% python3 -q
>>> import numpy as np
>>> import numpy.linalg as la
>>> np.set_printoptions(suppress=True, linewidth=100)
>>> F = np.array([[2.0, 6.0, 0.0], [6.0, 7.0, 0.0], [0.0, 0.0, -2.0]])
>>> # equal to its transpose
>>> np.poly(F)
array([  1.,  -7., -40., -44.])
>>> np.einsum("ij,ji->", F, F)
np.float64(129.0)
>>> np.einsum("ii->", F)
np.float64(7.0)
>>> np.kron(np.eye(2, dtype=int), F)
array([[ 2.,  6.,  0.,  0.,  0.,  0.],
       [ 6.,  7.,  0.,  0.,  0.,  0.],
       [ 0.,  0., -2.,  0.,  0., -0.],
       [ 0.,  0.,  0.,  2.,  6.,  0.],
       [ 0.,  0.,  0.,  6.,  7.,  0.],
       [ 0.,  0., -0.,  0.,  0., -2.]])
>>> np.round(la.eigvals(F).sum().real, 3)
np.float64(7.0)
>>> np.round(la.eigvals(F), 3)
array([-2., 11., -2.])
>>> round(la.det(F[::-1]), 3)
np.float64(-44.0)
>>> np.round(la.det(F.T), 3)
np.float64(44.0)
>>> vals, V = la.eig(F)
>>> np.round(np.sort(la.eigvals(la.inv(F))), 3)
array([-0.5  , -0.5  ,  0.091])
>>> vals
array([-2., 11., -2.])
>>> np.prod(vals)
np.float64(44.0)
>>> np.round(np.sort(la.eigvals(F.T)), 3)
array([-2., -2., 11.])
>>> J = np.load("run13.npy")
>>> J
array([[114, -15,  62],
       [-15, 170,  29],
       [ 62,  29,  93]])
>>> x0 = np.ones(3)
>>> for _ in range(6):
...     x0 = J @ x0
...     x0 /= la.norm(x0)
...     print(round(x0 @ J @ x0, 3))
... 
177.367
177.93
178.407
178.817
179.166
179.46
>>> x0.round(3)
array([0.411, 0.722, 0.557])
>>> np.round(la.eigvalsh(J)[-1], 3)
np.float64(180.863)
>>> vals, V = la.eigh(J)
>>> x0 = np.array([0, 5, 3])
>>> np.round(V * np.sqrt(vals) @ V.T, 3)
array([[10.111, -0.861,  3.321],
       [-0.861, 12.928,  1.457],
       [ 3.321,  1.457,  8.936]])
>>> np.round(la.eigvalsh(J[1:, 1:]), 3)
array([ 83.3, 179.7])
>>> x0 @ J @ x0
np.int64(5957)
>>> vals, V = la.eigvalsh(F)
Traceback (most recent call last):
  File "<python-input-29>", line 1, in <module>
    vals, V = la.eigvalsh(F)
    ^^^^^^^
ValueError: too many values to unpack (expected 2)
>>> vals, V = la.eigh(F)
>>> np.round(V.T @ F @ V, 3) + 0
array([[-2.,  0.,  0.],
       [ 0., -2.,  0.],
       [ 0.,  0., 11.]])
>>> vals.round(3)
array([-2., -2., 11.])
>>> np.round(V.T @ V, 3) + 0
array([[1., 0., 0.],
       [0., 1., 0.],
       [0., 0., 1.]])
>>> np.round(V @ np.diag(vals) @ V.T, 3)
array([[ 2.,  6.,  0.],
       [ 6.,  7.,  0.],
       [ 0.,  0., -2.]])
>>> np.round(la.eigvalsh(F + -1 * np.eye(3)), 3)
array([-3., -3., 10.])
>>> hat = np.triu(np.array([[0, -3, -3], [-1, 1, -2], [0, 3, 0]]), 1) + np.eye(3)
>>> B = hat @ J @ la.inv(hat)
>>> hat @ J - J @ hat
array([[-141., -255.,  -54.],
       [-124., -103.,  109.],
       [   0.,  186.,  244.]])
>>> np.trace(B), np.trace(J)
(np.float64(377.0), np.int64(377))
>>> np.round(np.poly(B), 3)
array([      1.,    -377.,   40882., -978121.])
>>> Lm = la.cholesky(J)
>>> np.round(np.diag(Lm) ** 2, 3)
array([114.   , 168.026,  51.063])
>>> round(float(np.prod(np.diag(Lm)) ** 2), 3), np.round(la.det(J), 3)
(978121.0, np.float64(978121.0))
>>> np.round(Lm @ Lm.T, 3)
array([[114., -15.,  62.],
       [-15., 170.,  29.],
       [ 62.,  29.,  93.]])
>>> la.eigvalsh(J).min() > 0
np.True_
>>> B = np.array([[9, 4, -2, 1]])
>>> mat = B.T @ B
>>> mat
array([[ 81,  36, -18,   9],
       [ 36,  16,  -8,   4],
       [-18,  -8,   4,  -2],
       [  9,   4,  -2,   1]])
>>> # symmetric
>>> np.allclose(mat[:-1].T @ la.lstsq(mat[:-1].T, mat[-1])[0], mat[-1])
True
>>> la.lstsq(mat[:-1].T, mat[-1])[2]
np.int32(1)
>>> np.unique(mat.round(6), axis=0).shape
(4, 4)
>>> round(float(np.trace(la.pinv(mat) @ mat)), 3)
1.0
>>> np.round(mat @ la.pinv(mat) @ mat, 3)
array([[ 81.,  36., -18.,   9.],
       [ 36.,  16.,  -8.,   4.],
       [-18.,  -8.,   4.,  -2.],
       [  9.,   4.,  -2.,   1.]])
>>> np.abs(np.diag(la.qr(mat)[1])) > 1e-9
array([ True, False, False, False])
>>> Uu, s, VT = la.svd(mat)
>>> V = VT[:(s > 1e-8).sum()]
>>> rng = np.random.default_rng(87)
>>> x0 = mat[0] + 3 * mat[1] + rng.integers(2) * np.eye(4)[0]
>>> x0
array([190.,  84., -42.,  21.])
>>> np.round(np.diag(V.T @ V), 3)
array([0.794, 0.157, 0.039, 0.01 ])
>>> la.matrix_rank(np.vstack([mat, x0]))
np.int64(2)
>>> np.allclose(V.T @ V @ x0, x0)
False
>>> vals, V = la.eigh(F)
>>> x0 = np.array([1, 3, 2])
>>> np.round(la.eigvalsh(F[1:, 1:]), 3)
array([-2.,  7.])
>>> x0 @ F @ x0
np.float64(93.0)
>>> np.round(x0 @ F @ x0 / (x0 @ x0), 3), vals[0], vals[-1]
(np.float64(6.643), np.float64(-2.0), np.float64(11.0))
>>> np.round(V * np.maximum(vals, 0) @ V.T, 3)
array([[3.385, 5.077, 0.   ],
       [5.077, 7.615, 0.   ],
       [0.   , 0.   , 0.   ]])
>>> A = np.load("a.npy")
>>> A
array([[-0.251,  0.951,  0.962,  2.805],
       [-0.281,  4.262,  3.955,  7.971],
       [ 0.695,  4.861,  4.885,  9.478]])
>>> np.unravel_index(np.abs(A).argmax(), A.shape)
(np.int64(2), np.int64(3))
>>> np.round(np.diff(A, axis=0), 3)
array([[-0.03 ,  3.311,  2.993,  5.166],
       [ 0.976,  0.599,  0.93 ,  1.507]])
>>> np.count_nonzero(A)
np.int64(12)
>>> round(la.norm(A), 3)
np.float64(15.652)
>>> K = np.load("sample12.npy")
>>> K.round(3)
array([[ 0.731,  0.   , -0.682],
       [ 0.   ,  1.   ,  0.   ],
       [ 0.682,  0.   ,  0.731]])
>>> Q = K.astype(float).copy()
>>> for j in range(3):
...     Q[:, j] -= Q[:, :j] @ (Q[:, :j].T @ Q[:, j])
...     Q[:, j] /= la.norm(Q[:, j])
... 
>>> np.round(Q.T @ Q, 3) + 0
array([[1., 0., 0.],
       [0., 1., 0.],
       [0., 0., 1.]])
>>> np.round(Q.T @ K, 3) + 0
array([[1., 0., 0.],
       [0., 1., 0.],
       [0., 0., 1.]])
>>> np.round((K - K.T) / 2, 3)
array([[ 0.   ,  0.   , -0.682],
       [ 0.   ,  0.   ,  0.   ],
       [ 0.682,  0.   ,  0.   ]])
>>> round(float(np.abs(la.eigvals(K)).max()), 3)
1.0
>>> B = np.array([[1, 1], [1, -1]])
>>> m1 = np.kron(B, np.kron(B, B))[rng.permutation(8)][:4]
>>> m1
array([[ 1,  1, -1, -1, -1, -1,  1,  1],
       [ 1, -1, -1,  1,  1, -1, -1,  1],
       [ 1, -1,  1, -1, -1,  1, -1,  1],
       [ 1, -1, -1,  1, -1,  1,  1, -1]])
>>> Uu, s, VT = la.svd(m1, full_matrices=False)
>>> np.round(s / s[0], 3)
array([1., 1., 1., 1.])
>>> np.round(np.sqrt((s ** 2).sum()), 3), np.round(la.norm(m1), 3)
(np.float64(5.657), np.float64(5.657))
>>> s.round(3)
array([2.828, 2.828, 2.828, 2.828])
>>> np.round(VT @ VT.T, 3) + 0
array([[1., 0., 0., 0.],
       [0., 1., 0., 0.],
       [0., 0., 1., 0.],
       [0., 0., 0., 1.]])
>>> Uu.shape, s.shape, VT.shape
((4, 4), (4,), (4, 8))
>>> np.round(Uu.T @ m1 @ VT.T, 3) + 0
array([[2.828, 0.   , 0.   , 0.   ],
       [0.   , 2.828, 0.   , 0.   ],
       [0.   , 0.   , 2.828, 0.   ],
       [0.   , 0.   , 0.   , 2.828]])
>>> np.round(Uu.T @ Uu, 3) + 0
array([[1., 0., 0., 0.],
       [0., 1., 0., 0.],
       [0., 0., 1., 0.],
       [0., 0., 0., 1.]])
>>> np.cumsum(s ** 2) / np.sum(s ** 2)
array([0.25, 0.5 , 0.75, 1.  ])
>>> np.allclose(Uu * s @ VT, m1)
True
>>> B = m1[0, 0] * m1[1:] - np.outer(m1[1:, 0], m1[0])
>>> B
array([[ 0, -2,  0,  2,  2,  0, -2,  0],
       [ 0, -2,  2,  0,  0,  2, -2,  0],
       [ 0, -2,  0,  2,  0,  2,  0, -2]])
>>> m1[:, 0] / m1[0, 0]
array([1., 1., 1., 1.])
>>> M = np.array([[2, 0, 1, -2], [-2, 1, 2, -1], [4, -1, -1, -1]])
>>> Uu, s, VT = la.svd(M)
>>> s.round(3) + 0
array([5.342, 3.076, 0.   ])
>>> B = Uu[:, :2] @ np.diag(s[:2]) @ VT[:2]
>>> la.matrix_rank(M, rtol=0.05)
np.int64(2)
>>> T = np.stack([M, -1 * M, M[::-1]])
>>> np.einsum("bij,cij->bc", T, T)
array([[ 38, -38,  28],
       [-38,  38, -28],
       [ 28, -28,  38]])
>>> np.round(la.norm(T, axis=(1, 2)), 3)
array([6.164, 6.164, 6.164])
>>> T.sum(axis=0)
array([[ 4, -1, -1, -1],
       [-2,  1,  2, -1],
       [ 2,  0,  1, -2]])
>>> (T @ M.T).shape
(3, 3, 3)
>>> data = np.abs(np.array([[-1, 3], [-1, -2]])) + np.eye(2)
>>> data = data / data.sum(axis=1, keepdims=True)
>>> data
array([[0.4 , 0.6 ],
       [0.25, 0.75]])
>>> # rows sum to 1
>>> hat = np.triu(np.array([[-3, -1], [2, -2]]), 1) + np.eye(2)
>>> B = hat @ data @ la.inv(hat)
>>> hat @ data - data @ hat
array([[-0.25, -0.35],
       [ 0.  ,  0.25]])
>>> np.trace(B), np.trace(data)
(np.float64(1.15), np.float64(1.15))
>>> np.round(np.poly(B), 3)
array([ 1.  , -1.15,  0.15])
>>> B.round(3)
array([[0.15, 0.  ],
       [0.25, 1.  ]])
